$ python -q
>>> import numpy as np
>>> import numpy.linalg as la
>>> np.set_printoptions(suppress=True, linewidth=140)
>>> E = np.load("dump.npy")
>>> E
array([[1, 0, 0, 0],
       [0, 1, 0, 0],
       [2, 0, 1, 0],
       [1, 1, 2, 1]])
>>> O, r_ = la.qr(E)
>>> np.round(O.T @ O, 1) + 0
array([[1., 0., 0., 0.],
       [0., 1., 0., 0.],
       [0., 0., 1., 0.],
       [0., 0., 0., 1.]])
>>> O.round(1)
array([[-0.4,  0.1,  0.5,  0.8],
       [-0. , -0.7,  0.6, -0.3],
       [-0.8,  0.2,  0.1, -0.5],
       [-0.4, -0.6, -0.6,  0.3]])
>>> np.trace(O @ O.T)
np.float64(4.0)
>>> np.round(np.abs(np.diag(r_)), 1)
array([2.4, 1.4, 1.2, 0.3])
>>> round(float(abs(r_[0, 0])), 1), round(la.norm(E[:, 0]), 1)
(2.4, np.float64(2.4))
>>> np.allclose(r_.T @ r_, E.T @ E)
True
>>> round(O[:, 3] @ O[:, 2], 1)
np.float64(0.0)
>>> np.round(O.T @ O, 1) + 0
array([[1., 0., 0., 0.],
       [0., 1., 0., 0.],
       [0., 0., 1., 0.],
       [0., 0., 0., 1.]])
>>> rng = np.random.default_rng(66742)
>>> t = np.sort(rng.uniform(-2, 2, 24))
>>> mat = np.c_[t, t ** 2, t ** 3] @ np.array([[1, 6, -2], [-9, 1, 8], [4, -6, 2]])
>>> mat.round(1) + 0
array([[-37.9,  15.3,  14.8],
       [-33. ,  12. ,  13.7],
       [-23.2,   5.8,  11.1],
       [-23.1,   5.8,  11.1],
       [-22.6,   5.5,  10.9],
       [-16.8,   2.3,   9. ],
       [-11.4,  -0.1,   7. ],
       [ -5.5,  -1.8,   4.1],
       [ -4.5,  -2. ,   3.5],
       [ -0.3,   1.5,   0. ],
       [ -0.4,   1.7,   0.1],
       [ -0.6,   2. ,   0.4],
       [ -1.7,   2.6,   1.9],
       [ -1.9,   2.7,   2.4],
       [ -2.2,   2.7,   3. ],
       [ -3.4,   1.9,   5.9],
       [ -3.8,   1.4,   7.3],
       [ -4.3,   0.4,   9.2],
       [ -4.4,  -0.1,  10. ],
       [ -5. ,  -2.7,  13.9],
       [ -5.2,  -5. ,  17. ],
       [ -5.3,  -7. ,  19.5],
       [ -5.1, -11.4,  24.4],
       [ -4.8, -14.8,  27.9]])
>>> Ac = mat - mat.mean(axis=0)
>>> evecs = la.svd(Ac)[2][:2]
>>> A2 = Ac - Ac @ evecs.T @ evecs
>>> np.round(np.diag(evecs.T @ evecs), 1)
array([0.8, 0.4, 0.8])
>>> np.round(np.cov(Ac @ evecs.T, rowvar=False), 1) + 0
array([[138.3,   0. ],
       [  0. ,  71.1]])
>>> np.round(la.norm(mat) ** 2 / la.norm(mat, 2) ** 2, 1)
np.float64(1.3)
>>> np.round(la.norm(mat, 2), 1)
np.float64(83.7)
>>> la.norm(mat, axis=1).argmax()
np.int64(0)
>>> np.round(la.norm(mat, "nuc"), 1)
np.float64(138.3)
